% ipython --no-banner

In [1]: import numpy as np

In [2]: np.set_printoptions(precision=1, suppress=True, linewidth=120)

In [3]: W0 = np.array([[-0.8, 0.5, 0.3, 0.2, 0.1],
   ...:     [-0.5, -0.6, -1.0, 0.0, -0.6],
   ...:     [-0.2, 0.1, -0.1, 0.1, 0.2],
   ...:     [-0.1, 0.1, -0.1, -0.2, -0.2],
   ...:     [-0.8, -0.9, -1.4, -0.3, -0.9],
   ...:     [-0.5, -0.4, -0.6, 0.1, -0.4],
   ...:     [0.4, -0.4, -0.2, 0.1, -0.2],
   ...:     [0.7, -0.1, 0.2, 0.0, -0.1],
   ...:     [0.3, -0.3, -0.2, -0.3, -0.1],
   ...:     [0.3, 0.9, 0.9, -0.2, 0.4],
   ...:     [-0.4, -0.1, -0.3, 0.5, 0.0],
   ...:     [0.2, -0.1, -0.1, 0.0, -0.2]])

In [4]: W0.sum(axis=1)
Out[4]: array([ 0.3, -2.7,  0.1, -0.5, -4.3, -1.8, -0.3,  0.7, -0.6,  2.3, -0.3, -0.2])

In [5]: np.count_nonzero(W0)
Out[5]: np.int64(56)

In [6]: np.unravel_index(np.abs(W0).argmax(), W0.shape)
Out[6]: (np.int64(4), np.int64(2))

In [7]: np.diff(W0, axis=0)
Out[7]: 
array([[ 0.3, -1.1, -1.3, -0.2, -0.7],
       [ 0.3,  0.7,  0.9,  0.1,  0.8],
       [ 0.1,  0. ,  0. , -0.3, -0.4],
       [-0.7, -1. , -1.3, -0.1, -0.7],
       [ 0.3,  0.5,  0.8,  0.4,  0.5],
       [ 0.9,  0. ,  0.4,  0. ,  0.2],
       [ 0.3,  0.3,  0.4, -0.1,  0.1],
       [-0.4, -0.2, -0.4, -0.3,  0. ],
       [ 0. ,  1.2,  1.1,  0.1,  0.5],
       [-0.7, -1. , -1.2,  0.7, -0.4],
       [ 0.6,  0. ,  0.2, -0.5, -0.2]])

In [8]: np.linalg.svd(W0, compute_uv=False)
Out[8]: array([3. , 1.5, 0.8, 0.4, 0.2])

In [9]: np.zeros(12, 5)
TypeError: Cannot interpret '5' as a data type


In [10]: W0.shape
Out[10]: (12, 5)

In [11]: W2 = W0[[5, 8]].astype(float)

In [12]: for _ in range(6):
    ...:     labels = np.linalg.norm(W0[:, None] - W2, axis=-1).argmin(axis=1)
    ...:     W2 = np.array([W0[labels == j].mean(axis=0) for j in range(2)])
    ...: 

In [13]: labels
Out[13]: array([1, 0, 1, 1, 0, 0, 1, 1, 1, 1, 1, 1])

In [14]: W2.round(1) + 0
Out[14]: 
array([[-0.6, -0.6, -1. , -0.1, -0.6],
       [ 0. ,  0.1,  0. ,  0. ,  0. ]])

In [15]: np.abs(W2[1] - W2[0]).argmax()
Out[15]: np.int64(2)

In [16]: W2[1] - W2[0]
Out[16]: array([0.6, 0.7, 1. , 0.1, 0.6])

In [17]: M = np.loadtxt("case13.csv", delimiter=",")

In [18]: M
Out[18]: 
array([[-0.9, -2.1,  0. , -0.4,  4.2, -2.7, -1.4, -4.7,  1. , -0.4,  4.5,  3.7],
       [ 1. ,  2. , -0.1,  0.8, -3.6,  1.7,  1.4,  4.8, -0.8,  0. , -5.5, -3.5],
       [-0.3,  0.1,  0. , -0.4,  0. ,  0. ,  0.3,  0.3, -0.7,  0. , -0.2, -0.3],
       [-0.5, -1.6, -0.6, -1.3,  3.3, -2.5, -2. , -5. ,  0.9, -0.2,  5. ,  3.4],
       [-0.9, -1.2,  0.1, -0.8,  2.5, -1. , -0.5, -3. ,  0.5,  0.2,  3.7,  2.1],
       [-1. , -1.5,  0.2, -0.8,  2.2, -1.5, -1. , -3.3,  0.4, -0.5,  4. ,  2.2],
       [ 1.5,  1.8,  0.3,  0.7, -3.6,  2.3,  0.9,  5.2, -1.4, -0.7, -5.2, -2.9],
       [ 0.9,  1.6,  0.2,  1. , -3.5,  2.6,  1.2,  4.8, -0.3, -0.1, -5.4, -3.8],
       [ 0.9,  1.8,  0.1,  0.7, -2.2,  1.5,  1.4,  3.3, -0.1, -0.5, -3.3, -2.4],
       [ 0.5,  0.7,  0.2,  0.6, -1.5,  0.2,  0.6,  1.3, -0.1,  0.3, -1.6, -1.1],
       [-0.4, -0.9, -0.5,  0. ,  1.1, -0.8, -0.6, -1.6,  0.1, -0.2,  1.8,  1.2],
       [ 0.6,  1.1,  0.1,  0.2, -1.3,  1.1,  0.3,  2.1, -0.2, -0.1, -1.7, -1.3],
       [ 0.5,  1. ,  0. ,  0.8, -2.7,  1.8,  0.6,  3.4, -0.3,  0.1, -3.6, -2.2],
       [ 0.8,  1.6,  0.7,  1. , -2.6,  1.2,  1.4,  3.3, -0.4,  0.1, -3.7, -2. ],
       [-0.3, -0.6, -0.3, -0.5,  0.9, -0.4, -0.6, -1.2,  0.3,  0.1,  1.9,  1.3],
       [-0.1, -0.3, -0.4,  0. ,  0.5,  0.5,  0.3, -0.1, -0.4,  0. ,  0. ,  0. ],
       [-1. , -0.8, -0.2, -0.7,  2.5, -1.6, -1.1, -3.5,  0.7,  0.5,  3.7,  2.2],
       [-0.2, -0.8, -0.5, -0.6,  1.2, -0.9, -0.8, -2.1, -0.4, -0.5,  1.9,  1.3],
       [ 0.5,  1. , -0.2,  0.5, -1. ,  0.7,  0.8,  1.4, -0.3, -0.1, -2. , -1. ],
       [ 1. ,  1.6,  0.5,  1. , -3. ,  2.1,  1.5,  4.7, -0.9, -0.2, -4.7, -3.2],
       [ 0.3,  0.6, -0.1,  0. , -1.3,  0.5,  0.5,  1.7, -0.4,  0.3, -1.9, -1. ],
       [ 1. ,  1. , -0.1,  0.8, -2.4,  1.6,  1.3,  3. , -0.5, -0.4, -3.4, -1.9],
       [-0.2, -0.7, -0.1, -0.2,  1. , -0.9,  0.2, -1.8,  0.2,  0.3,  1.6,  1. ],
       [ 0.2,  0. ,  0.3, -0.3,  0. ,  0. , -0.2,  0. , -0.1, -0.7,  0.2, -0.2],
       [-0.2, -0.7, -0.2, -0.8,  1.2, -0.4, -0.4, -1.5,  0.4, -0.5,  1.8,  1.1],
       [ 1. ,  0.9,  0.5,  0.2, -2.6,  1.5,  0.6,  2.4, -0.3, -0.2, -3.7, -2.5],
       [-0.5, -0.2,  0. , -0.5,  1.1, -0.5, -0.5, -1.4,  0.3, -0.1,  1.7,  0.2],
       [ 0.1,  0.4, -0.4,  0.1,  0.1,  0.1,  0.1,  0.3, -0.1,  0. , -0.3, -0.1],
       [ 0.9,  1.9,  0.4,  1. , -4.4,  1.9,  1.5,  4.7, -0.6,  0.4, -5.3, -3.6],
       [-1.7, -1.8, -0.6, -0.5,  3.6, -1.7, -1.2, -4.5,  0.6, -0.4,  5.1,  3.3],
       [-1. , -1.7, -0.1, -1. ,  2.3, -1.5, -0.7, -2.6,  0.3, -0.4,  3.4,  2. ],
       [ 0. ,  0.8, -0.2,  0.1,  0.3,  0.1,  0.4,  0.4, -0.6,  0.2,  0.5, -0.1],
       [-0.7, -0.6, -0.3, -0.3,  1.5, -0.3, -0.4, -1.7,  0.6, -0.6,  1.7,  1. ],
       [ 0.3,  0.7, -0.2,  0.3, -0.9,  0.4,  0.3,  1.7, -0.4,  0.2, -1.4, -0.9],
       [-0.5, -1.3, -0.6, -0.7,  2.3, -1.3, -0.9, -3.7,  0.4, -0.4,  3.7,  2.1],
       [ 0. ,  0.3,  0. ,  0.1,  0.1,  0.3, -0.1,  0.7, -0.3,  0.1,  0. ,  0.4],
       [ 1.2,  1.1,  0.2,  0.7, -2.2,  1.3,  1.1,  2.7, -0.7, -0.2, -3.2, -2. ],
       [-0.6, -0.6, -0.5, -0.4,  1.5, -1.3, -0.6, -1.2,  0.1,  0.3,  2.1,  0.7],
       [ 1.2,  1.2,  0.4,  0.7, -2.8,  1.4,  1.6,  3.2, -0.6,  0.2, -3.9, -2.8],
       [ 0.7,  1. ,  0.5,  0.7, -1.9,  1.9,  1.5,  3.3, -0.8,  0.4, -3.6, -2.2],
       [-0.1, -0.3,  0.4, -0.1,  0. , -0.2, -0.2,  0.5, -0.3,  0.2, -0.3,  0. ],
       [-1.1, -1.4, -0.1, -0.9,  3.3, -2.3, -1.6, -4.5,  0.3,  0. ,  5.3,  3.4],
       [ 0.7,  1.2,  0.4,  0.7, -2.3,  1.2,  1. ,  3.9, -0.7, -0.1, -3.3, -2.3],
       [ 0.2, -0.8,  0.3, -0.3,  0.9, -1. , -0.7, -1.5, -0.3,  0.4,  1.7,  1.8]])

In [19]: np.linalg.norm(M, axis=1).argmax()
Out[19]: np.int64(28)

In [20]: round(float(np.linalg.norm(M[23] - M[28])), 1)
Out[20]: 9.8

In [21]: np.linalg.norm(M, axis=0)
Out[21]: array([ 5. ,  7.7,  2.2,  4.2, 14.8,  9.1,  6.4, 19.7,  3.5,  2.2, 21.5, 13.9])

In [22]: round(np.linalg.norm(M, 1), 1), np.round(np.linalg.norm(M, np.inf), 1)
Out[22]: (np.float64(122.5), np.float64(26.6))

In [23]: round(np.linalg.norm(M) ** 2 / np.linalg.norm(M, 2) ** 2, 1)
Out[23]: np.float64(1.0)

In [24]: np.linalg.norm(M, axis=1)
Out[24]: 
array([9.5, 9.5, 1. , 9.4, 6.1, 6.6, 9.5, 9.6, 6.4, 3.1, 3.3, 3.7, 6.5, 6.6, 3. , 1. , 6.6, 3.8, 3.3, 8.7, 3.2, 6.1,
       3.1, 0.9, 3.2, 6.1, 2.7, 0.8, 9.7, 9. , 6. , 1.3, 3.3, 2.8, 6.5, 1. , 5.7, 3.4, 7. , 6.4, 0.9, 9.1, 6.5, 3.4])

In [25]: round(np.linalg.norm(M, "nuc"), 1)
Out[25]: np.float64(58.0)
